% python3 -q
>>> import numpy as np
>>> np.set_printoptions(precision=2, suppress=True, linewidth=100, floatmode="fixed")
>>> W0 = np.tril(np.array([[3, -2, 2], [3, 4, -2], [1, -4, -4]]), -1) + np.eye(3, dtype=int)
>>> W0
array([[ 1,  0,  0],
       [ 3,  1,  0],
       [ 1, -4,  1]])
>>> np.linalg.matrix_rank(W0 - W0[0, 0] * np.eye(3))
np.int64(2)
>>> [int(np.linalg.matrix_rank(np.linalg.matrix_power(W0, p))) for p in range(1, 4)]
[3, 3, 3]
>>> M = np.load("dump.npy")
>>> M
array([[ 1.19, -5.22,  2.99],
       [ 1.29, -6.62,  3.64],
       [ 0.87, -3.94,  2.02],
       [ 0.67, -2.50,  1.26],
       [ 1.46, -6.38,  3.71],
       [ 0.59, -2.57,  1.51],
       [ 1.49, -6.39,  3.57],
       [ 0.17, -1.27,  0.75],
       [ 0.63, -2.59,  1.31],
       [ 1.53, -6.57,  3.38],
       [ 1.47, -5.29,  2.80],
       [ 1.18, -5.26,  2.92],
       [ 0.21, -1.22,  0.54],
       [ 0.82, -3.95,  2.25],
       [ 1.43, -6.43,  3.49],
       [ 0.77, -3.86,  2.15],
       [ 1.41, -6.46,  3.55],
       [ 0.61, -2.52,  1.51],
       [ 0.81, -3.78,  1.95],
       [ 0.35, -1.18,  0.83],
       [ 0.75, -3.88,  2.15],
       [ 0.37, -1.23,  0.72],
       [ 0.44, -2.58,  1.36],
       [ 1.12, -5.27,  2.80],
       [ 0.49, -2.63,  1.39]])
>>> left, sv, VT = np.linalg.svd(M)
>>> np.argmax(sv[:-1] / (sv[1:] + 1e-6)) + 1
np.int64(1)
>>> print(sv)
[25.53  0.51  0.45]
>>> B = left[:, :1] @ np.diag(sv[:1]) @ VT[:1]
>>> round(np.linalg.norm(M - B) / np.linalg.norm(M), 2)
np.float64(0.03)
>>> print(np.round(np.abs(M - B).max(), 2))
0.29
>>> round(float(np.linalg.norm(M - B, 2)), 2), np.round(sv[1], 2)
(0.51, np.float64(0.51))
